In [1]: import numpy as np

In [2]: from numpy import linalg as LA

In [3]: np.set_printoptions(precision=2, suppress=True, linewidth=100, sign=" ")

In [4]: u = np.array([-4, 5, 4]) + 0.5

In [5]: data = np.eye(3) - 2 * np.outer(u, u) / (u @ u)

In [6]: data
Out[6]: 
array([[ 0.61,  0.61,  0.5 ],
       [ 0.61,  0.04, -0.79],
       [ 0.5 , -0.79,  0.35]])

In [7]: # symmetric

In [8]: rng = np.random.default_rng(148)

In [9]: z = rng.permutation(3)

In [10]: z
Out[10]: array([ 0,  2,  1])

In [11]: Y = data[z][:, z]

In [12]: np.trace(Y)
Out[12]: np.float64(1.0)

In [13]: x = np.array([3, 0, 3])

In [14]: h = np.maximum(data @ x, 0)

In [15]: np.maximum(data @ (3 * x), 0)
Out[15]: array([ 10.  ,   0.  ,   7.71])

In [16]: np.maximum(data @ x, 0) - np.maximum(-data @ x, 0)
Out[16]: array([ 3.33, -0.53,  2.57])

In [17]: data.T @ h
Out[17]: array([ 3.32,  0.02,  2.59])

In [18]: J = np.array([[0, 4, -2, 0], [4, -2, 1, -2], [-2, 1, -2, -1], [0, -2, -1, -4]])

In [19]: J
Out[19]: 
array([[ 0,  4, -2,  0],
       [ 4, -2,  1, -2],
       [-2,  1, -2, -1],
       [ 0, -2, -1, -4]])

In [20]: # symmetric

In [21]: Q, Rm = LA.qr(J)

In [22]: Rm
Out[22]: 
array([[-4.47,  2.24, -1.79,  1.34],
       [ 0.  ,  4.47, -1.34,  1.79],
       [ 0.  ,  0.  ,  2.24,  3.94],
       [ 0.  ,  0.  ,  0.  , -0.72]])

In [23]: np.abs(np.diag(Rm))
Out[23]: array([ 4.47,  4.47,  2.24,  0.72])

In [24]: Q.round(2) + 0
Out[24]: 
array([[ 0.  ,  0.89, -0.36,  0.27],
       [-0.89,  0.  , -0.27, -0.36],
       [ 0.45,  0.  , -0.54, -0.72],
       [ 0.  , -0.45, -0.72,  0.54]])

In [25]: Q.shape, Rm.shape
Out[25]: ((4, 4), (4, 4))

In [26]: np.round(Q.T @ Q, 2) + 0
Out[26]: 
array([[ 1.,  0.,  0.,  0.],
       [ 0.,  1.,  0.,  0.],
       [ 0.,  0.,  1.,  0.],
       [ 0.,  0.,  0.,  1.]])

In [27]: vals, vecs = LA.eigh(J)

In [28]: x = np.array([2, -3, 1, -2])

In [29]: vecs * np.abs(vals) @ vecs.T
Out[29]: 
array([[ 4.17, -0.81,  1.19, -0.75],
       [-0.81,  4.44, -1.62,  1.43],
       [ 1.19, -1.62,  2.16,  1.14],
       [-0.75,  1.43,  1.14,  4.13]])

In [30]: LA.eigvalsh(J[1:, 1:])
Out[30]: array([-5.27, -2.86,  0.13])

In [31]: round(x @ J @ x / (x @ x), 2), round(float(vals[0]), 2), np.round(vals[-1], 2)
Out[31]: (np.float64(-6.56), -6.57, np.float64(3.45))

In [32]: x @ J @ x
Out[32]: np.int64(-118)

In [33]: z = rng.permutation(4)

In [34]: Y = J[:, z] * rng.choice([-1, 1], 4)

In [35]: Y
Out[35]: 
array([[ 0,  4, -2,  0],
       [ 2, -2,  1, -4],
       [ 1,  1, -2,  2],
       [ 4, -2, -1,  0]])

In [36]: left, _, Vh = LA.svd(J.T @ Y)

In [37]: np.round(LA.lstsq(J, Y)[0], 2) + 0
Out[37]: 
array([[ 0.,  0.,  0., -1.],
       [ 0.,  1.,  0.,  0.],
       [ 0.,  0.,  1.,  0.],
       [-1.,  0.,  0.,  0.]])

In [38]: np.round(left @ Vh, 2) + 0
Out[38]: 
array([[ 0.,  0.,  0., -1.],
       [ 0.,  1.,  0.,  0.],
       [ 0.,  0.,  1.,  0.],
       [-1.,  0.,  0.,  0.]])

In [39]: z
Out[39]: array([ 3,  1,  2,  0])

In [40]: [round(float(LA.det(J[:i, :i])), 2) + 0 for i in range(1, 5)]
Out[40]: [0.0, -16.0, 24.0, -32.0]

In [41]: np.all(LA.eigvalsh(J) > 0)
Out[41]: np.False_

In [42]: t3 = np.stack([J, 2 * J, J[::-1]])

In [43]: (t3 @ J.T).shape
Out[43]: (3, 4, 4)

In [44]: t3.sum(axis=0)
Out[44]: 
array([[  0,  10,  -7,  -4],
       [ 10,  -5,   1,  -7],
       [ -2,   1,  -5,  -5],
       [  0,  -2,  -5, -12]])

In [45]: LA.det(t3)
Out[45]: array([ -32., -512.,  -32.])

In [46]: t3.shape
Out[46]: (3, 4, 4)

In [47]: LA.norm(t3, axis=(1, 2))
Out[47]: array([  8.72,  17.44,   8.72])

In [48]: LA.matrix_rank(t3)
Out[48]: array([ 4,  4,  4])

In [49]: F = np.loadtxt("arr.csv", delimiter=",")

In [50]: F
Out[50]: 
array([[ 0.,  0., -1.],
       [ 0.,  0.,  0.],
       [-1.,  0.,  0.]])

In [51]: # symmetric

In [52]: vals, vecs = LA.eigh(F)

In [53]: x = np.array([2, 2, 0])

In [54]: vecs * np.maximum(vals, 0) @ vecs.T
Out[54]: 
array([[ 0.5,  0. , -0.5],
       [ 0. ,  0. ,  0. ],
       [-0.5,  0. ,  0.5]])

In [55]: np.abs(F).sum(axis=1).max(), np.abs(vals).max()
Out[55]: (np.float64(1.0), np.float64(1.0))

In [56]: LA.eigvalsh(F[1:, 1:])
Out[56]: array([ 0.,  0.])

In [57]: np.kron(np.eye(2, dtype=int), F)
Out[57]: 
array([[ 0.,  0., -1.,  0.,  0., -0.],
       [ 0.,  0.,  0.,  0.,  0.,  0.],
       [-1.,  0.,  0., -0.,  0.,  0.],
       [ 0.,  0., -0.,  0.,  0., -1.],
       [ 0.,  0.,  0.,  0.,  0.,  0.],
       [-0.,  0.,  0., -1.,  0.,  0.]])

In [58]: LA.eigvals(F)
Out[58]: array([ 1., -1.,  0.])

In [59]: np.round(LA.det(F.T), 2)
Out[59]: np.float64(0.0)
